$ python3 -q
>>> import numpy as np
>>> np.set_printoptions(precision=2, suppress=True, linewidth=160)
>>> J = np.loadtxt("a.csv", delimiter=",")
>>> J
array([[ 2.,  4., -6., -6., -1., -1., -4.,  5., -9., -4.],
       [-5., -1., -3.,  6., -2., -2.,  1.,  1.,  0.,  1.],
       [ 1.,  3., -5., -4., -1., -1., -3.,  4., -7., -3.],
       [ 2., -4., 10.,  2.,  3.,  3.,  4., -7., 11.,  4.],
       [ 4., -4., 12.,  0.,  4.,  4.,  4., -8., 12.,  4.],
       [ 8.,  0.,  8., -8.,  4.,  4.,  0., -4.,  4.,  0.],
       [-9., -3., -3., 12., -3., -3.,  3.,  0.,  3.,  3.]])
>>> np.allclose(J[:-1].T @ np.linalg.lstsq(J[:-1].T, J[-1])[0], J[-1])
True
>>> other = np.array([[0.7, -2.9], [-0.2, -1.0], [-1.2, -0.7], [0.9, 0.3], [-0.7, 0.2]])
>>> basis = np.array([[-1.1, 0.1, 0.1, -0.1, 0.3, -0.6, -0.6, -0.5],
...     [0.1, 0.2, -1.8, 0.2, 0.2, -1.9, 2.1, 1.2]])
>>> M = other @ basis
>>> M
array([[-1.06, -0.51,  5.29, -0.65, -0.37,  5.09, -6.51, -3.83],
       [ 0.12, -0.22,  1.78, -0.18, -0.26,  2.02, -1.98, -1.1 ],
       [ 1.25, -0.26,  1.14, -0.02, -0.5 ,  2.05, -0.75, -0.24],
       [-0.96,  0.15, -0.45, -0.03,  0.33, -1.11,  0.09, -0.09],
       [ 0.79, -0.03, -0.43,  0.11, -0.17,  0.04,  0.84,  0.59]])
>>> # row 0 is much longer than the rest
>>> u, g = M[0], M[3]
>>> np.round(u @ g, 2)
np.float64(-7.43)
>>> round(float(u @ u), 2)
112.88
>>> p = (u @ g) / (u @ u) * u
>>> np.round((g - p) @ u, 2)
np.float64(-0.0)
>>> p
array([ 0.07,  0.03, -0.35,  0.04,  0.02, -0.34,  0.43,  0.25])
>>> round(float(np.linalg.norm(u + g) ** 2 + np.linalg.norm(u - g) ** 2), 2)
230.78
>>> g - p
array([-1.03,  0.12, -0.1 , -0.07,  0.31, -0.77, -0.34, -0.34])
>>> Uu, sv, Vt = np.linalg.svd(M)
>>> evecs = Vt[:(sv > 1e-8).sum()]
>>> rng = np.random.default_rng(95139)
>>> x0 = M[0] + -2 * M[1] + rng.integers(2) * np.eye(8)[6]
>>> x0
array([-1.3 , -0.07,  1.73, -0.29,  0.15,  1.05, -1.55, -1.63])
>>> round(float(np.linalg.norm(x0 - evecs.T @ evecs @ x0)), 2)
0.75
>>> np.diag(evecs.T @ evecs)
array([0.54, 0.01, 0.25, 0.01, 0.05, 0.53, 0.43, 0.19])
>>> np.round(evecs.T @ evecs, 2) + 0
array([[ 0.54, -0.05,  0.  ,  0.04, -0.15,  0.35,  0.23,  0.21],
       [-0.05,  0.01, -0.03,  0.  ,  0.02, -0.07,  0.01,  0.  ],
       [ 0.  , -0.03,  0.25, -0.03, -0.03,  0.28, -0.29, -0.16],
       [ 0.04,  0.  , -0.03,  0.01, -0.01,  0.  ,  0.05,  0.03],
       [-0.15,  0.02, -0.03, -0.01,  0.05, -0.13, -0.03, -0.04],
       [ 0.35, -0.07,  0.28,  0.  , -0.13,  0.53, -0.16, -0.04],
       [ 0.23,  0.01, -0.29,  0.05, -0.03, -0.16,  0.43,  0.28],
       [ 0.21,  0.  , -0.16,  0.03, -0.04, -0.04,  0.28,  0.19]])
>>> np.linalg.matrix_rank(np.vstack([M, x0]))
np.int64(3)
>>> x0 = np.array([-3, 3, -1, 1, 0, 0, -2, 1])
>>> (M * x0).sum(axis=1)
array([ 4.9 , -0.12, -4.43,  3.48, -3.01])
>>> M @ (2 * x0)
array([ 9.8 , -0.24, -8.86,  6.96, -6.02])
>>> np.einsum("ij,j->i", M, x0)
array([ 4.9 , -0.12, -4.43,  3.48, -3.01])
>>> M * x0
array([[ 3.18, -1.53, -5.29, -0.65, -0.  ,  0.  , 13.02, -3.83],
       [-0.36, -0.66, -1.78, -0.18, -0.  ,  0.  ,  3.96, -1.1 ],
       [-3.75, -0.78, -1.14, -0.02, -0.  ,  0.  ,  1.5 , -0.24],
       [ 2.88,  0.45,  0.45, -0.03,  0.  , -0.  , -0.18, -0.09],
       [-2.37, -0.09,  0.43,  0.11, -0.  ,  0.  , -1.68,  0.59]])
